$ python -q
>>> import numpy as np
>>> np.set_printoptions(precision=2, suppress=True, linewidth=100, floatmode="fixed")
>>> def rnd(a):
...     return np.round(a, 2) + 0
... 
>>> feats = np.load("layer0.npy")
>>> feats
array([[-5.90, -8.00,  3.00, -8.00],
       [ 9.00, -4.90,  0.00, -7.00],
       [-4.00, -2.00, -7.90,  4.00],
       [-6.00, -8.00,  3.00, -7.90]])
>>> Uu, s, Vt = np.linalg.svd(feats)
>>> rnd(s)
array([19.10, 12.88,  8.05,  0.03])
>>> np.argmax(s[:-1] / (s[1:] + 1e-6)) + 1
np.int64(3)
>>> A2 = Uu[:, :3] @ np.diag(s[:3]) @ Vt[:3]
>>> np.linalg.matrix_rank(feats, rtol=0.05)
np.int64(3)
>>> rnd(np.abs(feats - A2).max())
np.float64(0.02)
>>> np.linalg.matrix_rank(A2)
np.int64(3)
>>> np.linalg.cond(feats) > 100
np.True_
>>> rnd(np.abs(np.linalg.svd(feats)[2][-1]))
array([0.17, 0.62, 0.40, 0.65])
>>> np.argsort(-np.linalg.norm(feats, axis=0).round(6), kind="stable")[:3]
array([3, 0, 1])
>>> Uu, s, Vt = np.linalg.svd(feats, full_matrices=False)
>>> (s > 1e-8).sum()
np.int64(4)
>>> rnd(s)
array([19.10, 12.88,  8.05,  0.03])
>>> rnd(Uu.T @ feats @ Vt.T)
array([[19.10,  0.00,  0.00,  0.00],
       [ 0.00, 12.88,  0.00,  0.00],
       [ 0.00,  0.00,  8.05,  0.00],
       [ 0.00,  0.00,  0.00,  0.03]])
>>> rnd(np.abs(Vt[0]))
array([0.25, 0.62, 0.27, 0.69])
>>> np.abs(Uu[:, 0]).round(6).argmax()
np.int64(0)
>>> u, r1 = feats[3], feats[2]
>>> u @ u
np.float64(171.41)
>>> pr = (u @ r1) / (u @ u) * u
>>> rnd(r1 - pr)
array([-4.54, -2.71, -7.63,  3.29])
>>> vec = np.array([2, -1, 2, -1])
>>> rhs = feats @ vec
>>> rhs
array([ 10.20,  29.90, -25.80,   9.90])
>>> rnd(np.linalg.solve(feats, feats[:, 1]))
array([0.00, 1.00, 0.00, 0.00])
>>> rnd(np.linalg.solve(feats, rhs + feats[:, 2]))
array([ 2.00, -1.00,  3.00, -1.00])
>>> rnd(np.linalg.solve(feats, rhs))
array([ 2.00, -1.00,  2.00, -1.00])
>>> rnd(np.linalg.solve(feats, 5 * rhs))
array([10.00, -5.00, 10.00, -5.00])
